$ ipython --no-banner

In [1]: import numpy as np

In [2]: import numpy.linalg as la

In [3]: np.set_printoptions(precision=2, suppress=True, linewidth=120, sign=" ")

In [4]: J = np.load("sample0.npy")

In [5]: J
Out[5]: 
array([[-5.78, -4.24, -5.97],
       [-1.77,  1.63,  6.17],
       [-7.02, 18.49, -1.66]])

In [6]: Y = la.inv(J)

In [7]: np.round(la.cond(J), 2)
Out[7]: np.float64(4.01)

In [8]: Y
Out[8]: 
array([[-0.12, -0.12, -0.02],
       [-0.05, -0.03,  0.05],
       [-0.02,  0.14, -0.02]])

In [9]: (np.abs(Y) > 1e-9).astype(int)
Out[9]: 
array([[ 1,  1,  1],
       [ 1,  1,  1],
       [ 1,  1,  1]])

In [10]: la.inv(Y)
Out[10]: 
array([[-5.78, -4.24, -5.97],
       [-1.77,  1.63,  6.17],
       [-7.02, 18.49, -1.66]])

In [11]: round(float(la.det(J) * la.det(Y)), 2)
Out[11]: 1.0

In [12]: X = np.load("data.npy")

In [13]: X
Out[13]: 
array([[ 0,  3,  0,  3],
       [ 1,  3,  1,  3],
       [ 0,  3,  0,  3],
       [ 1,  3,  1,  3]])

In [14]: rank = la.matrix_rank(X)

In [15]: rank
Out[15]: np.int64(2)

In [16]: ns = la.svd(X)[2][rank:].T

In [17]: [int(la.matrix_rank(X[:i])) for i in range(1, len(X) + 1)]
Out[17]: [1, 2, 2, 2]

In [18]: la.matrix_rank(X.T @ X), la.matrix_rank(X @ X.T)
Out[18]: (np.int64(2), np.int64(2))

In [19]: ns.shape
Out[19]: (4, 2)

In [20]: Uu, sv, Vt = la.svd(X)

In [21]: evecs = Vt[:(sv > 1e-8).sum()]

In [22]: rng = np.random.default_rng(687)

In [23]: x0 = X[2] + -2 * X[3] + rng.integers(2) * np.eye(4)[3]

In [24]: x0
Out[24]: array([-2., -3., -2., -2.])

In [25]: np.round(evecs.T @ evecs, 2) + 0
Out[25]: 
array([[ 0.5,  0. ,  0.5,  0. ],
       [ 0. ,  0.5,  0. ,  0.5],
       [ 0.5,  0. ,  0.5,  0. ],
       [ 0. ,  0.5,  0. ,  0.5]])

In [26]: np.round(X @ la.pinv(X) @ X, 2) + 0
Out[26]: 
array([[ 0.,  3.,  0.,  3.],
       [ 1.,  3.,  1.,  3.],
       [ 0.,  3.,  0.,  3.],
       [ 1.,  3.,  1.,  3.]])

In [27]: data = np.load("layer16.npy")

In [28]: data
Out[28]: 
array([[-0.9,  1.8,  0. ],
       [ 0.7,  0.9,  2. ]])

In [29]: x0 = np.array([3, -3, 3])

In [30]: (data @ x0).argmax()
Out[30]: np.int64(1)

In [31]: (data * x0).sum(axis=1)
Out[31]: array([-8.1,  5.4])

In [32]: np.sign((data @ x0).round(6))
Out[32]: array([-1.,  1.])

In [33]: data @ (2 * x0)
Out[33]: array([-16.2,  10.8])

In [34]: data @ np.ones(3)
Out[34]: array([ 0.9,  3.6])

In [35]: Y = data + rng.integers(-2, 3, (2, 1)) @ rng.integers(-2, 3, (1, 3))

In [36]: Y
Out[36]: 
array([[-4.9,  1.8,  2. ],
       [ 0.7,  0.9,  2. ]])

In [37]: np.abs(Y - data).sum(axis=1)
Out[37]: array([ 6.,  0.])

In [38]: la.matrix_rank(Y - data, tol=1e-8)
Out[38]: np.int64(1)

In [39]: la.svd(Y - data, compute_uv=False)
Out[39]: array([ 4.47,  0.  ])

In [40]: feats = np.load("block6.npy")

In [41]: feats
Out[41]: 
array([[ -7.,   4.,  -1.],
       [-10.,   6.,  -2.],
       [  8.,  -4.,   2.]])

In [42]: T = np.stack([feats, 5 * feats, feats[::-1]])

In [43]: T.sum(axis=0)
Out[43]: 
array([[-34.,  20.,  -4.],
       [-70.,  42., -14.],
       [ 41., -20.,  11.]])

In [44]: np.einsum("bij,cij->bc", T, T)
Out[44]: 
array([[ 290., 1450.,   -8.],
       [1450., 7250.,  -40.],
       [  -8.,  -40.,  290.]])

In [45]: T.shape
Out[45]: (3, 3, 3)

In [46]: la.norm(T, axis=(1, 2))
Out[46]: array([ 17.03,  85.15,  17.03])

In [47]: la.matrix_rank(T.reshape(3, -1))
Out[47]: np.int64(2)

In [48]: la.matrix_rank(T)
Out[48]: array([ 3,  3,  3])

In [49]: la.det(T)
Out[49]: array([  -4., -500.,    4.])

In [50]: round(np.log10(la.cond(feats)))
Out[50]: 2

In [51]: [round(float(x), 2) for x in la.svd(feats, compute_uv=False)[:3]]
Out[51]: [17.01, 0.74, 0.32]

In [52]: np.abs(la.svd(feats)[2][-1])
Out[52]: array([ 0.47,  0.59,  0.66])

In [53]: round(float(la.norm(feats, 2) / la.norm(feats)), 2)
Out[53]: 1.0

In [54]: Y = np.array([[-2, -2, 1], [3, -2, 0]])

In [55]: Z = np.kron(Y, J)

In [56]: la.matrix_rank(Z)
Out[56]: np.int64(6)

In [57]: Z.shape
Out[57]: (6, 9)

In [58]: x0 = np.array([-1, 0, -3])

In [59]: h1 = np.maximum(feats @ x0, 0)

In [60]: feats.T @ h1
Out[60]: array([-230.,  136.,  -42.])

In [61]: np.maximum(feats @ x0, 0) - np.maximum(-feats @ x0, 0)
Out[61]: array([ 10.,  16., -14.])

In [62]: h1
Out[62]: array([ 10.,  16.,   0.])

In [63]: W0 = np.load("run10.npy")

In [64]: W0
Out[64]: 
array([[ 1, -1,  1, -1],
       [-2, -1, -2, -1],
       [ 1, -1,  1, -1],
       [-2, -1, -2, -1]])

In [65]: ang = np.radians(120)

In [66]: Rm = np.eye(4)

In [67]: Rm[1, 1] = Rm[3, 3] = np.cos(ang)

In [68]: Rm[1, 3], Rm[3, 1] = -np.sin(ang), np.sin(ang)

In [69]: Rm
Out[69]: 
array([[ 1.  ,  0.  ,  0.  ,  0.  ],
       [ 0.  , -0.5 ,  0.  , -0.87],
       [ 0.  ,  0.  ,  1.  ,  0.  ],
       [ 0.  ,  0.87,  0.  , -0.5 ]])

In [70]: Y = W0 @ Rm.T

In [71]: np.abs(Y - W0).max(axis=0)
Out[71]: array([ 0.  ,  2.37,  0.  ,  0.63])

In [72]: np.allclose(la.norm(W0, axis=1), la.norm(Y, axis=1))
Out[72]: True

In [73]: Y
Out[73]: 
array([[ 1.  ,  1.37,  1.  , -0.37],
       [-2.  ,  1.37, -2.  , -0.37],
       [ 1.  ,  1.37,  1.  , -0.37],
       [-2.  ,  1.37, -2.  , -0.37]])

In [74]: W = np.array([[0, 1, 2, 5], [-5, -5, 3, 3], [4, 4, 1, 2], [3, 4, 5, 3]])

In [75]: c = np.array([3, -3, -5, 0])

In [76]: act = np.maximum(W0 @ W + c, 0)

In [77]: act
Out[77]: 
array([[ 9,  3,  0,  1],
       [ 0,  0,  0,  0],
       [ 9,  3,  0,  1],
       [ 0,  0,  0,  0]])

In [78]: (act > 0).astype(int)
Out[78]: 
array([[ 1,  1,  0,  1],
       [ 0,  0,  0,  0],
       [ 1,  1,  0,  1],
       [ 0,  0,  0,  0]])

In [79]: (act > 0).mean(axis=0)
Out[79]: array([ 0.5,  0.5,  0. ,  0.5])

In [80]: Z = np.array([[2, 0], [2, 1], [2, 0], [2, 1]])

In [81]: act @ Z
Out[81]: 
array([[ 26,   4],
       [  0,   0],
       [ 26,   4],
       [  0,   0]])

In [82]: W @ Z
Out[82]: 
array([[16,  6],
       [-8, -2],
       [22,  6],
       [30,  7]])
